In [1]: import numpy as np

In [2]: np.set_printoptions(precision=3, suppress=True, linewidth=200)

In [3]: Z = 10 * np.array([[1.4, -1.0, -0.5, 1.0],
   ...:     [-1.2, -1.1, 0.2, -1.3],
   ...:     [-0.6, 2.8, -0.6, -1.3]])

In [4]: rng = np.random.default_rng(645471)

In [5]: lab = rng.integers(0, 3, 23)

In [6]: A = Z[lab] + rng.normal(size=(23, 4))

In [7]: print(A)
[[ -4.309  27.475  -5.45  -11.828]
 [ -5.911  27.1    -7.154 -13.91 ]
 [ 14.107 -10.25   -6.905   8.5  ]
 [ 14.664  -9.209  -5.948  10.677]
 [ 12.782 -10.639  -4.078  10.081]
 [-12.061 -10.723   1.932 -13.794]
 [-13.932 -13.034   3.663 -12.131]
 [ -6.977  27.29   -6.249 -13.157]
 [-11.524 -12.426   2.296 -13.131]
 [ 14.497 -10.147  -5.216  10.391]
 [ 13.362 -10.181  -5.554  10.57 ]
 [ -6.964  30.318  -5.994 -13.999]
 [-12.015 -12.465   1.409 -11.739]
 [ 16.011 -11.481  -5.895  11.21 ]
 [-12.154 -12.024   1.982 -11.388]
 [ 13.561 -11.416  -5.754  11.165]
 [-13.891 -12.66    2.2   -12.955]
 [ -7.276  27.883  -6.237 -14.227]
 [ -4.94   26.748  -6.058 -13.476]
 [ 14.124  -9.668  -4.593  12.078]
 [ 13.093  -9.243  -4.581  10.763]
 [-11.419 -10.89    2.57  -12.89 ]
 [ 12.093 -10.101  -5.604   9.357]]

In [8]: vec = np.array([-1, 1, 1, 0])

In [9]: y = A @ vec

In [10]: beta, lr = np.zeros(4), 1 / np.linalg.norm(A, 2) ** 2

In [11]: for i in range(300):
    ...:     beta -= lr * A.T @ (A @ beta - y)
    ...:     if i % 50 == 0: print(i, round(np.linalg.norm(A @ beta - y), 3))
    ...: 
0 26.537
50 1.969
100 0.186
150 0.105
200 0.1
250 0.096

In [12]: beta
Out[12]: array([-0.98 ,  1.   ,  1.019, -0.017])

In [13]: C2 = np.cov(A, rowvar=False)

In [14]: print(np.corrcoef(A.T))
[[ 1.    -0.294 -0.663  0.969]
 [-0.294  1.    -0.499 -0.505]
 [-0.663 -0.499  1.    -0.471]
 [ 0.969 -0.505 -0.471  1.   ]]

In [15]: np.median(A, axis=0)
Out[15]: array([ -4.94 , -10.181,  -5.45 , -11.739])

In [16]: print(C2)
[[ 146.801  -62.236  -30.824  140.   ]
 [ -62.236  304.547  -33.431 -105.145]
 [ -30.824  -33.431   14.743  -21.547]
 [ 140.    -105.145  -21.547  142.173]]

In [17]: np.round(np.corrcoef(A[:, 2], A[:, 0])[0, 1], 3)
Out[17]: np.float64(-0.663)

In [18]: print(np.argsort(-A.std(axis=0).round(6), kind="stable"))
[1 0 3 2]

In [19]: np.linalg.eigvalsh(C2)[::-1]
Out[19]: array([414.357, 192.769,   0.811,   0.328])

In [20]: feats, _ = np.linalg.qr(np.array([[0.2, 0.6, 0.0, -1.4],
    ...:     [0.9, -0.8, -0.9, 0.6],
    ...:     [0.8, -0.8, 0.4, 1.2],
    ...:     [1.6, -1.6, 0.5, 0.6]]))

In [21]: feats
Out[21]: 
array([[-0.099,  0.989, -0.111,  0.014],
       [-0.447,  0.056,  0.886, -0.11 ],
       [-0.398, -0.062, -0.304, -0.863],
       [-0.795, -0.124, -0.332,  0.492]])

In [22]: np.round(feats @ feats.T, 3) + 0
Out[22]: 
array([[1., 0., 0., 0.],
       [0., 1., 0., 0.],
       [0., 0., 1., 0.],
       [0., 0., 0., 1.]])

In [23]: np.round(feats.T @ feats, 3) + 0
Out[23]: 
array([[1., 0., 0., 0.],
       [0., 1., 0., 0.],
       [0., 0., 1., 0.],
       [0., 0., 0., 1.]])

In [24]: np.linalg.norm(feats, axis=0)
Out[24]: array([1., 1., 1., 1.])

In [25]: lab = rng.permutation(4)

In [26]: lab
Out[26]: array([3, 1, 0, 2])

In [27]: M2 = feats[lab][:, lab]

In [28]: np.diag(M2)
Out[28]: array([ 0.492,  0.056, -0.099, -0.304])

In [29]: vec = np.array([2, 2, 2, 3])

In [30]: print(np.abs(np.linalg.eigvals(feats)))
[1. 1. 1. 1.]

In [31]: round(np.linalg.norm(vec), 3), round(float(np.linalg.norm(feats @ vec)), 3)
Out[31]: (np.float64(4.583), 4.583)

In [32]: 4 - np.linalg.matrix_rank(feats - np.eye(4), tol=1e-8)
Out[32]: np.int64(1)

In [33]: M2 = np.array([[2]])

In [34]: Z = np.array([[2]])

In [35]: E = np.block([[M2, np.array([[-2]])], [np.zeros((1, 1)), Z]])

In [36]: E
Out[36]: 
array([[ 2., -2.],
       [ 0.,  2.]])

In [37]: M2 = np.linalg.inv(E)

In [38]: np.linalg.inv(M2)
Out[38]: 
array([[ 2., -2.],
       [ 0.,  2.]])

In [39]: print(np.linalg.det(E) * M2)
[[2. 2.]
 [0. 2.]]

In [40]: (np.abs(M2) > 1e-9).astype(int)
Out[40]: 
array([[1, 1],
       [0, 1]])

In [41]: E @ M2
Out[41]: 
array([[1., 0.],
       [0., 1.]])

In [42]: round(float(np.linalg.slogdet(E)[0]), 3)
Out[42]: 1.0

In [43]: np.allclose(M2, E.T)
Out[43]: False
